$ python3 -q
>>> import numpy as np
>>> from numpy import linalg as LA
>>> np.set_printoptions(precision=2, suppress=True, linewidth=120)
>>> tidy = lambda a: np.round(a, 2) + 0
>>> mat = np.load("block19.npy")
>>> print(mat)
[[1.   0.2  0.04 0.01 0.   0.   0.   0.   0.   0.  ]
 [0.2  1.   0.2  0.04 0.01 0.   0.   0.   0.   0.  ]
 [0.04 0.2  1.   0.2  0.04 0.01 0.   0.   0.   0.  ]
 [0.01 0.04 0.2  1.   0.2  0.04 0.01 0.   0.   0.  ]
 [0.   0.01 0.04 0.2  1.   0.2  0.04 0.01 0.   0.  ]
 [0.   0.   0.01 0.04 0.2  1.   0.2  0.04 0.01 0.  ]
 [0.   0.   0.   0.01 0.04 0.2  1.   0.2  0.04 0.01]
 [0.   0.   0.   0.   0.01 0.04 0.2  1.   0.2  0.04]
 [0.   0.   0.   0.   0.   0.01 0.04 0.2  1.   0.2 ]
 [0.   0.   0.   0.   0.   0.   0.01 0.04 0.2  1.  ]]
>>> # symmetric
>>> rng = np.random.default_rng(688642)
>>> idx = rng.permutation(10)
>>> print(idx)
[6 4 2 8 7 1 0 5 9 3]
>>> Y = mat[idx][:, idx]
>>> print(Y)
[[1.   0.04 0.   0.04 0.2  0.   0.   0.2  0.01 0.01]
 [0.04 1.   0.04 0.   0.01 0.01 0.   0.2  0.   0.2 ]
 [0.   0.04 1.   0.   0.   0.2  0.04 0.01 0.   0.2 ]
 [0.04 0.   0.   1.   0.2  0.   0.   0.01 0.2  0.  ]
 [0.2  0.01 0.   0.2  1.   0.   0.   0.04 0.04 0.  ]
 [0.   0.01 0.2  0.   0.   1.   0.2  0.   0.   0.04]
 [0.   0.   0.04 0.   0.   0.2  1.   0.   0.   0.01]
 [0.2  0.2  0.01 0.01 0.04 0.   0.   1.   0.   0.04]
 [0.01 0.   0.   0.2  0.04 0.   0.   0.   1.   0.  ]
 [0.01 0.2  0.2  0.   0.   0.04 0.01 0.04 0.   1.  ]]
>>> u = np.array([8, 6])
>>> print(tidy(np.convolve(mat[1], u)))
[1.6  9.2  7.6  1.52 0.32 0.06 0.   0.   0.   0.   0.  ]
>>> print(tidy(np.cross(mat[1, :3], mat[3, :3])))
[ 0.19 -0.04  0.  ]
>>> print(tidy(np.correlate(mat[1], mat[3], "full")))
[0.   0.   0.   0.   0.02 0.08 0.41 1.08 0.42 0.12 0.04 0.01 0.   0.   0.   0.   0.   0.   0.  ]
>>> print(np.polyval(u, mat[1]))
[ 7.6  14.    7.6   6.32  6.08  6.    6.    6.    6.    6.  ]
>>> u = np.array([5, 1, 4, 4, 0, 5, 1, 5, 3, 0])
>>> Y = mat + np.outer(u, np.eye(10)[9])
>>> print(Y)
[[1.   0.2  0.04 0.01 0.   0.   0.   0.   0.   5.  ]
 [0.2  1.   0.2  0.04 0.01 0.   0.   0.   0.   1.  ]
 [0.04 0.2  1.   0.2  0.04 0.01 0.   0.   0.   4.  ]
 [0.01 0.04 0.2  1.   0.2  0.04 0.01 0.   0.   4.  ]
 [0.   0.01 0.04 0.2  1.   0.2  0.04 0.01 0.   0.  ]
 [0.   0.   0.01 0.04 0.2  1.   0.2  0.04 0.01 5.  ]
 [0.   0.   0.   0.01 0.04 0.2  1.   0.2  0.04 1.01]
 [0.   0.   0.   0.   0.01 0.04 0.2  1.   0.2  5.04]
 [0.   0.   0.   0.   0.   0.01 0.04 0.2  1.   3.2 ]
 [0.   0.   0.   0.   0.   0.   0.01 0.04 0.2  1.  ]]
>>> print(tidy(LA.det(Y) / LA.det(mat)), tidy(1 + LA.solve(mat, u)[9]))
0.39 0.39
>>> print(LA.matrix_rank(Y - mat))
1
>>> Y = mat / LA.norm(mat, axis=1, keepdims=True)
>>> cov = Y @ Y.T
>>> print(tidy(LA.norm(Y, axis=1)))
[1. 1. 1. 1. 1. 1. 1. 1. 1. 1.]
>>> print((cov - 2 * np.eye(10)).round(6).argmax(axis=1))
[1 0 3 2 3 4 7 6 9 8]
>>> print(tidy(cov))
[[1.   0.38 0.11 0.03 0.01 0.   0.   0.   0.   0.  ]
 [0.38 1.   0.38 0.11 0.03 0.01 0.   0.   0.   0.  ]
 [0.11 0.38 1.   0.38 0.11 0.03 0.01 0.   0.   0.  ]
 [0.03 0.11 0.38 1.   0.38 0.11 0.03 0.01 0.   0.  ]
 [0.01 0.03 0.11 0.38 1.   0.38 0.11 0.03 0.01 0.  ]
 [0.   0.01 0.03 0.11 0.38 1.   0.38 0.11 0.03 0.01]
 [0.   0.   0.01 0.03 0.11 0.38 1.   0.38 0.11 0.03]
 [0.   0.   0.   0.01 0.03 0.11 0.38 1.   0.38 0.11]
 [0.   0.   0.   0.   0.01 0.03 0.11 0.38 1.   0.38]
 [0.   0.   0.   0.   0.   0.01 0.03 0.11 0.38 1.  ]]
>>> print(np.argwhere(np.triu(np.abs(cov) > 0.95, 1)))
[]
>>> print(tidy(cov[5]))
[0.   0.01 0.03 0.11 0.38 1.   0.38 0.11 0.03 0.01]
>>> print((np.abs(cov) > 0.9).astype(int))
[[1 0 0 0 0 0 0 0 0 0]
 [0 1 0 0 0 0 0 0 0 0]
 [0 0 1 0 0 0 0 0 0 0]
 [0 0 0 1 0 0 0 0 0 0]
 [0 0 0 0 1 0 0 0 0 0]
 [0 0 0 0 0 1 0 0 0 0]
 [0 0 0 0 0 0 1 0 0 0]
 [0 0 0 0 0 0 0 1 0 0]
 [0 0 0 0 0 0 0 0 1 0]
 [0 0 0 0 0 0 0 0 0 1]]
>>> F = np.load("case1.npy")
>>> print(F)
[[0 0 1 0]
 [0 1 0 0]
 [1 0 0 0]
 [0 0 0 1]]
>>> print(tidy(mat[3] @ mat[5]))
0.12
>>> print(tidy(LA.norm(mat, axis=0)))
[1.02 1.04 1.04 1.04 1.04 1.04 1.04 1.04 1.04 1.02]
>>> x = np.array([2, -3, -1, -3])
>>> rhs = F @ x
>>> beta, lr = np.zeros(4), 1 / LA.norm(F, 2) ** 2
>>> for i in range(200):
...     beta -= lr * F.T @ (F @ beta - rhs)
...     if i % 50 == 0: print(i, round(LA.norm(F @ beta - rhs), 2))
... 
0 0.0
50 0.0
100 0.0
150 0.0
>>> print(beta)
[ 2. -3. -1. -3.]
